In [1]: import numpy as np

In [2]: import numpy.linalg as la

In [3]: np.set_printoptions(precision=2, suppress=True, linewidth=100)

In [4]: Y = np.array([[1, 2],
   ...:     [2, 2],
   ...:     [3, 3],
   ...:     [0, 3],
   ...:     [2, 0],
   ...:     [0, 0],
   ...:     [2, 0],
   ...:     [2, 3],
   ...:     [2, 0],
   ...:     [0, 1],
   ...:     [3, 3],
   ...:     [3, 2],
   ...:     [1, 0]])

In [5]: Z = np.array([[1, -3, 2, 2, -1, -1, -1, -2, 0, -2, 1],
   ...:     [1, -1, 3, -1, -3, 2, 2, -2, 2, 2, 1]])

In [6]: rng = np.random.default_rng(588)

In [7]: arr = Y @ Z + 0.1 * rng.normal(size=(13, 11))

In [8]: arr.round(2) + 0
Out[8]: 
array([[  2.9 ,  -5.26,   8.03,  -0.06,  -6.84,   3.09,   3.2 ,  -6.05,   4.11,   1.88,   3.09],
       [  3.89,  -7.93,  10.09,   2.18,  -8.13,   2.13,   2.01,  -8.11,   3.86,  -0.08,   4.06],
       [  5.99, -11.92,  14.83,   2.99, -12.  ,   3.16,   3.05, -12.06,   5.95,   0.06,   6.06],
       [  3.08,  -3.05,   8.96,  -2.94,  -8.96,   5.87,   5.96,  -5.93,   6.05,   6.06,   2.95],
       [  1.94,  -5.86,   4.03,   3.93,  -1.96,  -1.91,  -1.96,  -4.12,  -0.13,  -3.87,   2.16],
       [  0.1 ,   0.  ,   0.15,   0.09,  -0.05,   0.05,   0.09,   0.07,   0.13,   0.07,   0.08],
       [  1.88,  -6.03,   3.88,   4.  ,  -1.96,  -1.96,  -2.02,  -4.09,  -0.06,  -3.95,   2.18],
       [  5.03,  -8.97,  12.84,   0.91, -11.28,   3.84,   3.84, -10.08,   5.99,   2.08,   5.1 ],
       [  2.09,  -6.01,   3.94,   3.99,  -2.04,  -1.93,  -1.97,  -4.  ,  -0.13,  -3.94,   2.01],
       [  0.92,  -1.17,   2.96,  -1.07,  -2.99,   1.99,   2.08,  -2.12,   1.98,   2.  ,   0.94],
       [  5.89, -12.04,  15.  ,   3.06, -12.11,   2.88,   2.83, -12.04,   5.94,  -0.17,   6.25],
       [  4.92, -10.94,  11.92,   3.99,  -9.01,   0.97,   0.84, -10.01,   3.92,  -1.99,   5.11],
       [  0.99,  -2.95,   1.85,   1.87,  -1.18,  -0.88,  -1.02,  -1.89,   0.15,  -1.97,   0.88]])

In [9]: G = arr.T @ arr

In [10]: np.allclose(G, G.T)
Out[10]: True

In [11]: np.diag(G)
Out[11]: 
array([ 166.67,  703.94, 1057.23,  100.49,  714.37,   98.37,   99.73,  687.67,  194.32,  102.6 ,
        177.7 ])

In [12]: (arr @ arr.T).shape
Out[12]: (13, 13)

In [13]: round(float(np.trace(G)), 2), round((arr ** 2).sum(), 2)
Out[13]: (4103.09, np.float64(4103.09))

In [14]: la.matrix_rank(G)
Out[14]: np.int64(11)

In [15]: F = np.loadtxt("w.csv", delimiter=",")

In [16]: F
Out[16]: 
array([[-2.,  0.,  0.,  0.,  0.,  0.,  0.],
       [ 0., -3.,  0.,  0.,  0.,  0.,  0.],
       [ 0.,  0., -1.,  0.,  0.,  0.,  0.],
       [ 0.,  0.,  0.,  0.,  0.,  0.,  0.],
       [ 0.,  0.,  0.,  0., -1.,  0.,  0.],
       [ 0.,  0.,  0.,  0.,  0., -3.,  0.],
       [ 0.,  0.,  0.,  0.,  0.,  0., -3.]])

In [17]: # symmetric

In [18]: r = la.matrix_rank(F)

In [19]: r
Out[19]: np.int64(6)

In [20]: null = la.svd(F)[2][r:].T

In [21]: [int(la.matrix_rank(np.delete(F, i, axis=0))) for i in range(7)]
Out[21]: [5, 5, 5, 6, 5, 5, 5]

In [22]: null @ null.T
Out[22]: 
array([[0., 0., 0., 0., 0., 0., 0.],
       [0., 0., 0., 0., 0., 0., 0.],
       [0., 0., 0., 0., 0., 0., 0.],
       [0., 0., 0., 1., 0., 0., 0.],
       [0., 0., 0., 0., 0., 0., 0.],
       [0., 0., 0., 0., 0., 0., 0.],
       [0., 0., 0., 0., 0., 0., 0.]])
